% python3 -q
>>> import numpy as np
>>> np.set_printoptions(precision=2, suppress=True, linewidth=100)
>>> feats = np.load("mat.npy")
>>> print(feats)
[[ 0  0  0  0]
 [ 0  0  0  0]
 [ 0  0 -9 -6]
 [ 0  0 -3 -9]]
>>> f = np.array([1, -2])
>>> print(np.convolve(feats[2], f))
[ 0  0 -9 12 12]
>>> print(np.polyval(f, feats[2]))
[ -2  -2 -11  -8]
>>> A = np.loadtxt("test19.csv", delimiter=",")
>>> print(A)
[[ 1. -1. -1.  1.  1. -1. -1.  1.]
 [ 1.  1.  1.  1. -1. -1. -1. -1.]
 [ 1.  1. -1. -1.  1.  1. -1. -1.]
 [ 1. -1.  1. -1. -1.  1. -1.  1.]
 [ 1.  1. -1. -1. -1. -1.  1.  1.]
 [ 1. -1.  1. -1.  1. -1.  1. -1.]
 [ 1.  1.  1.  1.  1.  1.  1.  1.]
 [ 1. -1. -1.  1. -1.  1.  1. -1.]]
>>> print(A @ A.T)
[[8. 0. 0. 0. 0. 0. 0. 0.]
 [0. 8. 0. 0. 0. 0. 0. 0.]
 [0. 0. 8. 0. 0. 0. 0. 0.]
 [0. 0. 0. 8. 0. 0. 0. 0.]
 [0. 0. 0. 0. 8. 0. 0. 0.]
 [0. 0. 0. 0. 0. 8. 0. 0.]
 [0. 0. 0. 0. 0. 0. 8. 0.]
 [0. 0. 0. 0. 0. 0. 0. 8.]]
>>> rng = np.random.default_rng(56735)
>>> out = A + rng.integers(-2, 3, (8, 2)) @ rng.integers(-2, 3, (2, 8))
>>> print(out)
[[ 3.  0.  0.  3.  1.  2.  0. -1.]
 [-1.  0.  0. -1. -1. -4. -2.  1.]
 [-3. -3.  1. -1.  1. -1. -3.  1.]
 [ 1.  1. -3. -5. -1. -3. -1.  3.]
 [ 3.  5. -6. -5. -1. -4.  2.  2.]
 [-3. -3. -1. -5.  1. -7. -1.  3.]
 [-3. -2.  1. -1.  1. -3. -1.  4.]
 [ 3. -1.  2.  5. -1.  6.  2. -4.]]
>>> print(np.abs(out - A).sum(axis=1))
[12. 12. 16. 16. 20. 24. 18. 18.]
>>> print(out - A)
[[ 2.  1.  1.  2.  0.  3.  1. -2.]
 [-2. -1. -1. -2.  0. -3. -1.  2.]
 [-4. -4.  2.  0.  0. -2. -2.  2.]
 [ 0.  2. -4. -4.  0. -4.  0.  2.]
 [ 2.  4. -5. -4.  0. -3.  1.  1.]
 [-4. -2. -2. -4.  0. -6. -2.  4.]
 [-4. -3.  0. -2.  0. -4. -2.  3.]
 [ 2.  0.  3.  4.  0.  5.  1. -3.]]
>>> print(np.linalg.matrix_rank(out - A, tol=1e-8))
2
>>> print(np.round(np.linalg.svd(out - A, compute_uv=False), 2) + 0)
[17.74 11.29  0.    0.    0.    0.    0.    0.  ]
>>> mat = np.maximum(np.array([[3],
...     [2],
...     [1],
...     [3],
...     [1],
...     [3],
...     [3],
...     [2],
...     [2],
...     [1],
...     [3],
...     [3],
...     [2],
...     [0],
...     [2],
...     [2],
...     [2],
...     [1],
...     [2],
...     [2],
...     [3],
...     [3],
...     [3],
...     [1],
...     [2],
...     [1],
...     [3],
...     [3],
...     [0],
...     [3],
...     [1],
...     [3],
...     [0],
...     [0],
...     [0],
...     [3],
...     [0],
...     [3]]) @ np.array([[-2, 2, -1, -1]]) + np.array([-3, -2, 3, 2]), 0)
>>> print(mat)
[[0 4 0 0]
 [0 2 1 0]
 [0 0 2 1]
 [0 4 0 0]
 [0 0 2 1]
 [0 4 0 0]
 [0 4 0 0]
 [0 2 1 0]
 [0 2 1 0]
 [0 0 2 1]
 [0 4 0 0]
 [0 4 0 0]
 [0 2 1 0]
 [0 0 3 2]
 [0 2 1 0]
 [0 2 1 0]
 [0 2 1 0]
 [0 0 2 1]
 [0 2 1 0]
 [0 2 1 0]
 [0 4 0 0]
 [0 4 0 0]
 [0 4 0 0]
 [0 0 2 1]
 [0 2 1 0]
 [0 0 2 1]
 [0 4 0 0]
 [0 4 0 0]
 [0 0 3 2]
 [0 4 0 0]
 [0 0 2 1]
 [0 4 0 0]
 [0 0 3 2]
 [0 0 3 2]
 [0 0 3 2]
 [0 4 0 0]
 [0 0 3 2]
 [0 4 0 0]]
>>> out = A / np.sqrt((A ** 2).mean(axis=1, keepdims=True))
>>> print(A - A.mean(axis=1, keepdims=True))
[[ 1. -1. -1.  1.  1. -1. -1.  1.]
 [ 1.  1.  1.  1. -1. -1. -1. -1.]
 [ 1.  1. -1. -1.  1.  1. -1. -1.]
 [ 1. -1.  1. -1. -1.  1. -1.  1.]
 [ 1.  1. -1. -1. -1. -1.  1.  1.]
 [ 1. -1.  1. -1.  1. -1.  1. -1.]
 [ 0.  0.  0.  0.  0.  0.  0.  0.]
 [ 1. -1. -1.  1. -1.  1.  1. -1.]]
>>> print(np.linalg.norm(out, axis=1))
[2.83 2.83 2.83 2.83 2.83 2.83 2.83 2.83]
>>> print(np.linalg.matrix_rank(out) == np.linalg.matrix_rank(A))
True
